>>> import numpy as np
>>> np.set_printoptions(precision=2, suppress=True, linewidth=160, sign=" ")
>>> E = np.loadtxt("arr.csv", delimiter=",")
>>> print(E)
[[-1.49  4.52  1.19  3.6  -1.18  2.08 -4.5   0.87  4.2  -3.03  3.03]
 [ 2.5  -7.51 -2.   -6.    2.01 -3.49  7.52 -1.49 -6.98  5.01 -5.01]
 [ 1.   -3.01 -0.81 -2.4   0.79 -1.39  2.98 -0.59 -2.74  1.99 -2.  ]
 [-0.52  1.54  0.4   1.18 -0.42  0.72 -1.52  0.32  1.37 -1.    1.  ]
 [-0.98  2.98  0.79  2.41 -0.83  1.41 -3.01  0.63  2.81 -1.96  2.  ]
 [ 1.5  -4.51 -1.22 -3.6   1.19 -2.11  4.48 -0.89 -4.19  2.98 -3.01]
 [-1.02  3.    0.79  2.36 -0.79  1.41 -3.01  0.57  2.8  -1.98  1.97]
 [ 2.01 -6.01 -1.59 -4.79  1.61 -2.82  6.03 -1.23 -5.61  3.99 -4.03]
 [-2.51  7.5   2.01  6.01 -1.99  3.49 -7.47  1.5   6.99 -5.02  5.01]
 [-1.5   4.48  1.22  3.57 -1.18  2.1  -4.48  0.92  4.16 -2.96  3.  ]
 [ 0.51 -1.51 -0.41 -1.19  0.39 -0.75  1.48 -0.29 -1.4   1.01 -1.01]
 [ 0.49 -1.51 -0.41 -1.19  0.38 -0.7   1.48 -0.28 -1.4   1.   -1.02]
 [ 1.52 -4.52 -1.19 -3.62  1.22 -2.12  4.5  -0.93 -4.21  2.99 -2.99]
 [-2.01  6.    1.61  4.82 -1.61  2.78 -5.95  1.18  5.6  -3.98  4.  ]
 [-0.49  1.51  0.37  1.19 -0.43  0.71 -1.5   0.33  1.38 -1.01  0.99]
 [ 0.54 -1.46 -0.42 -1.22  0.38 -0.72  1.49 -0.27 -1.39  0.98 -0.99]
 [-0.47  1.5   0.39  1.21 -0.41  0.72 -1.49  0.32  1.38 -0.96  1.02]
 [-1.    3.02  0.82  2.41 -0.81  1.42 -3.    0.62  2.81 -1.95  1.98]
 [-1.01  3.02  0.8   2.42 -0.8   1.36 -3.04  0.61  2.8  -2.    1.97]
 [-1.04  3.03  0.82  2.37 -0.79  1.4  -3.02  0.61  2.82 -2.01  2.02]
 [ 2.02 -6.01 -1.57 -4.78  1.59 -2.82  6.01 -1.2  -5.64  4.02 -3.98]
 [-1.99  6.01  1.6   4.8  -1.57  2.76 -5.97  1.18  5.58 -4.    4.  ]
 [-0.5   1.52  0.4   1.22 -0.38  0.7  -1.52  0.3   1.4  -0.99  0.99]
 [ 2.47 -7.5  -1.99 -6.03  2.   -3.52  7.49 -1.49 -6.98  5.02 -4.98]
 [ 0.01  0.04  0.02  0.02  0.01  0.03 -0.02  0.01 -0.01  0.01  0.02]
 [-0.95  3.03  0.8   2.4  -0.79  1.38 -3.    0.62  2.79 -2.    1.97]
 [ 1.56 -4.51 -1.2  -3.61  1.21 -2.13  4.49 -0.93 -4.16  3.03 -2.99]
 [-1.96  5.99  1.6   4.79 -1.61  2.82 -6.02  1.21  5.6  -4.01  4.04]
 [-2.5   7.51  2.    5.99 -2.01  3.52 -7.49  1.53  6.97 -5.01  5.03]
 [-1.    3.02  0.79  2.41 -0.81  1.4  -3.01  0.61  2.77 -1.99  2.02]
 [ 1.01 -2.98 -0.78 -2.39  0.81 -1.41  3.   -0.6  -2.83  2.   -2.01]
 [-2.    5.99  1.65  4.78 -1.59  2.81 -6.    1.21  5.63 -4.    3.99]]
>>> Xc = E - E.mean(axis=0)
>>> U, s, vt = np.linalg.svd(Xc, full_matrices=False)
>>> print(np.searchsorted(np.cumsum(s ** 2) / (s ** 2).sum(), 0.9) + 1)
1
>>> print((np.sign(U[:, 0]) == np.sign(U[0, 0])).astype(int))
[ 1  0  0  1  1  0  1  0  1  1  0  0  0  1  1  0  1  1  1  1  0  1  1  0  0  1  0  1  1  1  0  1]
>>> print(np.abs(U[:, 0]).argmax())
1
>>> print(vt[0] * np.sign(vt[0, np.abs(vt[0]).argmax()]))
[-0.15  0.45  0.12  0.36 -0.12  0.21 -0.45  0.09  0.42 -0.3   0.3 ]
>>> print(np.linalg.matrix_rank(Xc))
11
